$ python -q
>>> import numpy as np
>>> np.set_printoptions(precision=2, suppress=True, linewidth=200)
>>> M = np.load("a.npy")
>>> M
array([[ 4,  5,  6],
       [ 7,  8,  9],
       [10, 11, 12]])
>>> M @ np.linalg.pinv(M) @ M
array([[ 4.,  5.,  6.],
       [ 7.,  8.,  9.],
       [10., 11., 12.]])
>>> np.linalg.lstsq(M[:-1].T, M[-1])[2]
np.int32(2)
>>> np.allclose(M[:-1].T @ np.linalg.lstsq(M[:-1].T, M[-1])[0], M[-1])
True
>>> left, sv, vt = np.linalg.svd(M)
>>> vecs = vt[:(sv > 1e-8).sum()]
>>> rng = np.random.default_rng(7773)
>>> vec = M[2] + 5 * M[1] + rng.integers(2) * np.eye(3)[1]
>>> vec
array([45., 51., 57.])
>>> np.allclose(vecs.T @ vecs @ vec, vec)
True
>>> P = np.triu(np.array([[-1, 2, 2], [-2, 0, 0], [0, -2, -1]]), 1) + np.eye(3)
>>> out = P @ M @ np.linalg.inv(P)
>>> np.round(np.poly(out), 2) + 0
array([  1., -24., -18.,   0.])
>>> print(P @ M - M @ P)
[[ 34.  30.  34.]
 [  0. -14. -14.]
 [  0. -20. -20.]]
>>> print(np.trace(out), np.trace(M))
24.0 24
>>> print(np.linalg.matrix_rank(out))
2
>>> arr = np.load("w.npy")
>>> arr
array([[ -1.41,  -1.33,   1.72,  -4.7 ,   3.08],
       [ -7.34,   5.72,   8.14,   1.22,  -3.04],
       [ -1.62,  -5.39,  -1.54,  -0.76,   0.41],
       [  6.43, -10.37,   1.4 ,  -0.66,   2.04],
       [  2.24,  -5.82,  -2.97, -12.42,   9.42],
       [  2.51,   0.59,   6.8 ,   4.75,  -6.48],
       [ -0.85,   8.72,  -4.58,  12.53,   2.17],
       [  1.16,   2.87,   5.85,  -7.84,   0.04],
       [  9.95,  -7.63,  12.33,  -0.7 ,   2.19],
       [  0.23,  -4.48,   3.34,  -0.36,   2.35],
       [ -0.31,   6.25,  16.63,   8.94, -10.66],
       [ -0.07,  -4.85,   3.77,   1.44,  -1.69],
       [  6.05,  -6.03,   1.79,   7.09,   1.48]])
>>> out = arr + rng.integers(-2, 3, (13, 3)) @ rng.integers(-2, 3, (3, 5))
>>> out
array([[  2.59,   0.67,   3.72,  -4.7 ,   3.08],
       [-15.34,   7.72,   6.14,  -6.78,   4.96],
       [  2.38,  -9.39,  -1.54,   7.24,  -7.59],
       [  4.43, -14.37,  -0.6 ,   3.34,  -1.96],
       [  2.24,  -3.82, -12.97, -12.42,   9.42],
       [  2.51,  -1.41,   0.8 ,   8.75, -10.48],
       [  1.15,   4.72,   5.42,  16.53,  -1.83],
       [  3.16,   2.87,  -0.15,  -4.84,  -2.96],
       [  5.95,  -9.63,  14.33,  -1.7 ,   3.19],
       [ -1.77,  -8.48,   9.34,   1.64,   0.35],
       [  3.69,   4.25,  22.63,  12.94, -14.66],
       [ -0.07,  -4.85,   3.77,   1.44,  -1.69],
       [  6.05, -10.03,  13.79,   9.09,  -0.52]])
>>> np.abs(out - arr).sum(axis=1)
array([ 8., 28., 24., 16., 12., 16., 24., 14., 10., 16., 20.,  0., 20.])
>>> out - arr
array([[  4.,   2.,   2.,   0.,   0.],
       [ -8.,   2.,  -2.,  -8.,   8.],
       [  4.,  -4.,   0.,   8.,  -8.],
       [ -2.,  -4.,  -2.,   4.,  -4.],
       [  0.,   2., -10.,   0.,   0.],
       [  0.,  -2.,  -6.,   4.,  -4.],
       [  2.,  -4.,  10.,   4.,  -4.],
       [  2.,   0.,  -6.,   3.,  -3.],
       [ -4.,  -2.,   2.,  -1.,   1.],
       [ -2.,  -4.,   6.,   2.,  -2.],
       [  4.,  -2.,   6.,   4.,  -4.],
       [  0.,   0.,   0.,   0.,   0.],
       [  0.,  -4.,  12.,   2.,  -2.]])
>>> np.linalg.matrix_rank(out - arr, tol=1e-8)
np.int64(3)
